% python3 -q
>>> import numpy as np
>>> np.set_printoptions(precision=2, suppress=True, linewidth=120)
>>> feats = np.load("layer17.npy")
>>> feats
array([[  5,   2,   9,  10],
       [  0,  -3,   4,   5],
       [ -4,  -7,   0,   1],
       [-11, -14,  -7,  -6]])
>>> r = np.linalg.matrix_rank(feats)
>>> r
np.int64(2)
>>> ns = np.linalg.svd(feats)[2][r:].T
>>> [int(np.linalg.matrix_rank(feats[:, :j + 1])) for j in range(4)]
[1, 2, 2, 2]
>>> np.allclose(feats @ ns, 0)
True
>>> [int(np.linalg.matrix_rank(feats[:i])) for i in range(1, len(feats) + 1)]
[1, 2, 2, 2]
>>> np.round(feats @ ns, 2) + 0
array([[0., 0.],
       [0., 0.],
       [0., 0.],
       [0., 0.]])
>>> M2 = feats / np.sqrt((feats ** 2).mean(axis=1, keepdims=True))
>>> np.linalg.matrix_rank(M2) == np.linalg.matrix_rank(feats)
np.True_
>>> feats - feats.mean(axis=1, keepdims=True)
array([[-1.5, -4.5,  2.5,  3.5],
       [-1.5, -4.5,  2.5,  3.5],
       [-1.5, -4.5,  2.5,  3.5],
       [-1.5, -4.5,  2.5,  3.5]])
>>> left, sigma, Vh = np.linalg.svd(feats)
>>> sigma.round(2) + 0
array([23.88, 12.55,  0.  ,  0.  ])
>>> M2 = left[:, :2] @ np.diag(sigma[:2]) @ Vh[:2]
>>> np.linalg.matrix_rank(feats, rtol=0.05)
np.int64(2)
>>> np.argsort(-np.linalg.norm(feats, axis=0).round(6), kind="stable")[:3]
array([1, 0, 3])
>>> [round(float(x), 2) for x in np.linalg.svd(feats, compute_uv=False)[:3]]
[23.88, 12.55, 0.0]
>>> np.linalg.cond(feats) > 100
np.True_
>>> M2 = np.array([[-3]])
>>> Z = np.array([[5]])
>>> K = np.block([[M2, np.zeros((1, 1))], [np.zeros((1, 1)), Z]])
>>> K
array([[-3.,  0.],
       [ 0.,  5.]])
>>> # 2 blocks once reordered
>>> np.sort(np.linalg.eigvals(K).real)
array([-3.,  5.])
>>> def softmax(z):
...     e = np.exp(z - z.max(axis=-1, keepdims=True))
...     return e / e.sum(axis=-1, keepdims=True)
... 
>>> softmax(K).sum(axis=1)
array([1., 1.])
>>> softmax(K[1])
array([0.01, 0.99])
>>> scores = K @ K.T / np.sqrt(2)
>>> np.round(softmax(scores + np.triu(np.full(scores.shape, -np.inf), 1)), 2) + 0
array([[1., 0.],
       [0., 1.]])
>>> np.round(softmax(scores)[1] @ K, 2) + 0
array([0., 5.])
>>> [round(float(np.linalg.det(K[:i, :i])), 2) + 0 for i in range(1, 3)]
[-3.0, -15.0]
>>> np.all(np.linalg.eigvalsh(K) > 0)
np.False_
>>> softmax(feats).sum(axis=1)
array([1., 1., 1., 1.])
>>> np.round(softmax(feats[0]), 2) + 0
array([0.  , 0.  , 0.27, 0.73])
>>> scores = feats @ feats.T / np.sqrt(4)
>>> np.round(softmax(scores + np.triu(np.full(scores.shape, -np.inf), 1)), 2) + 0
array([[1., 0., 0., 0.],
       [1., 0., 0., 0.],
       [0., 0., 1., 0.],
       [0., 0., 0., 1.]])
>>> softmax(scores)[0] @ feats
array([ 5.,  2.,  9., 10.])
>>> F = np.load("mat.npy")
>>> F
array([[1.  , 0.9 , 0.81],
       [0.9 , 1.  , 0.9 ],
       [0.81, 0.9 , 1.  ]])
>>> w, evecs = np.linalg.eigh(F)
>>> (w > 1e-8).sum(), (w < -1e-8).sum()
(np.int64(3), np.int64(0))
>>> evecs @ np.diag(w) @ evecs.T
array([[1.  , 0.9 , 0.81],
       [0.9 , 1.  , 0.9 ],
       [0.81, 0.9 , 1.  ]])
>>> np.round(evecs.T @ evecs, 2) + 0
array([[1., 0., 0.],
       [0., 1., 0.],
       [0., 0., 1.]])
>>> w, evecs = np.linalg.eig(F)
>>> np.round(F @ evecs[:, 0] - w[0] * evecs[:, 0], 2) + 0
array([0., 0., 0.])
>>> np.sort(np.linalg.eigvals(np.linalg.inv(F)))
array([ 0.36,  5.26, 14.42])
>>> w
array([2.74, 0.19, 0.07])
>>> np.sort(np.linalg.eigvals(F.T))
array([0.07, 0.19, 2.74])
>>> A = np.loadtxt("run17.csv", delimiter=",")
>>> A
array([[-1., -1.,  0.,  0.],
       [-1.,  2., -1.,  0.],
       [ 0., -1.,  1., -1.],
       [ 0.,  0., -1., -2.]])
>>> # equal to its transpose
>>> w, evecs = np.linalg.eig(A)
>>> w
array([ 2.86,  0.79, -1.33, -2.33])
>>> np.sort(np.linalg.eigvals(A.T))
array([-2.33, -1.33,  0.79,  2.86])
>>> np.prod(w)
np.float64(7.0)
>>> np.sort(np.linalg.eigvals(A @ A))
array([0.63, 1.76, 5.42, 8.19])
>>> np.round(A @ evecs[:, 0] - w[0] * evecs[:, 0], 2) + 0
array([0., 0., 0., 0.])
>>> mat = np.loadtxt("arr.csv", delimiter=",")
>>> mat
array([[  0.,   2.,   0.],
       [ -5.,  -3.,   5.],
       [  0.,  -6.,   6.],
       [  4.,  -8.,   5.],
       [  6.,  -9.,   7.],
       [  5., -12.,   9.],
       [  2.,  -8.,   9.],
       [ -1.,  -5.,   6.],
       [ -4.,  -7.,   8.],
       [ -8., -12.,   7.],
       [ -4., -14.,   4.],
       [  1., -11.,   1.],
       [  0., -14.,   1.],
       [  1., -15.,   2.],
       [ -2., -15.,   4.],
       [ -7., -11.,   2.]])
>>> Ac = (mat - mat.mean(axis=0)) / mat.std(axis=0)
>>> Ac.std(axis=0)
array([1., 1., 1.])
>>> b = np.linalg.lstsq(np.delete(Ac, 1, axis=1), Ac[:, 1])[0]
>>> np.abs(b).argmax()
np.int64(1)
>>> Q, R = np.linalg.qr(mat)
>>> np.abs(np.diag(R))
array([16.06, 40.61, 14.19])
>>> np.round(Q.T @ Q, 2) + 0
array([[1., 0., 0.],
       [0., 1., 0.],
       [0., 0., 1.]])
>>> Q.shape, R.shape
((16, 3), (3, 3))
>>> np.round(Q @ R, 2) + 0
array([[  0.,   2.,   0.],
       [ -5.,  -3.,   5.],
       [  0.,  -6.,   6.],
       [  4.,  -8.,   5.],
       [  6.,  -9.,   7.],
       [  5., -12.,   9.],
       [  2.,  -8.,   9.],
       [ -1.,  -5.,   6.],
       [ -4.,  -7.,   8.],
       [ -8., -12.,   7.],
       [ -4., -14.,   4.],
       [  1., -11.,   1.],
       [  0., -14.,   1.],
       [  1., -15.,   2.],
       [ -2., -15.,   4.],
       [ -7., -11.,   2.]])
